% ipython --no-banner

In [1]: import numpy as np

In [2]: np.set_printoptions(suppress=True, linewidth=160)

In [3]: M = np.load("data.npy")

In [4]: M
Out[4]: 
array([[  0.825,   0.282,   0.368,   4.05 ],
       [ -1.07 ,  -2.198,   1.524,   6.008],
       [ -5.803,   4.066,   8.672,  -4.394],
       [ -9.029,  10.771,   1.841,   1.429],
       [ -7.622,   8.682,   2.438,   2.8  ],
       [ -9.676,   9.178,   0.329,   0.543],
       [  1.567,  -1.7  ,   0.468,   4.294],
       [ -7.056,   4.389,  10.172,  -1.067],
       [-10.065,   8.52 ,   1.641,   1.082],
       [ -7.342,   5.106,   8.841,  -3.642],
       [ -4.815,   6.185,   9.298,  -1.67 ],
       [ -9.788,   9.507,   1.83 ,   2.128],
       [ -8.206,   9.688,   3.994,   2.579],
       [ -9.272,  11.276,   2.482,   2.385],
       [ -9.606,   9.975,   1.443,   1.251],
       [ -8.908,   8.259,   1.256,   0.17 ],
       [ -6.145,   6.862,  10.365,  -1.65 ],
       [ -0.095,  -1.1  ,  -1.078,   5.347],
       [ -7.83 ,  11.591,   1.438,   2.661],
       [ -0.702,  -0.345,   0.172,   5.633],
       [  0.389,  -0.471,  -1.126,   3.133],
       [ -6.477,   4.614,   9.283,  -1.953],
       [ -7.855,   8.106,   1.745,   2.686],
       [  0.982,  -2.116,   1.827,   5.816],
       [ -9.772,  10.53 ,   0.862,   2.312],
       [  0.384,  -0.208,   1.432,   5.105],
       [ -6.869,   4.595,   9.148,   0.148],
       [ -7.544,   2.38 ,   9.657,  -3.248],
       [  0.581,  -1.24 ,   0.284,   5.784],
       [ -8.509,  10.49 ,   3.182,   2.064],
       [ -0.377,  -1.188,   1.144,   3.203],
       [ -5.06 ,   3.63 ,   8.599,  -3.142],
       [ -4.634,   5.371,  10.038,  -2.706]])

In [5]: basis = M[[31, 3]].astype(float)

In [6]: for _ in range(4):
   ...:     z = np.linalg.norm(M[:, None] - basis, axis=-1).argmin(axis=1)
   ...:     basis = np.array([M[z == j].mean(axis=0) for j in range(2)])
   ...: 

In [7]: z
Out[7]: array([0, 0, 0, 1, 1, 1, 0, 0, 1, 0, 0, 1, 1, 1, 1, 1, 0, 0, 1, 0, 0, 0, 1, 0, 1, 0, 0, 0, 0, 1, 0, 0, 0])

In [8]: np.bincount(z)
Out[8]: array([20, 13])
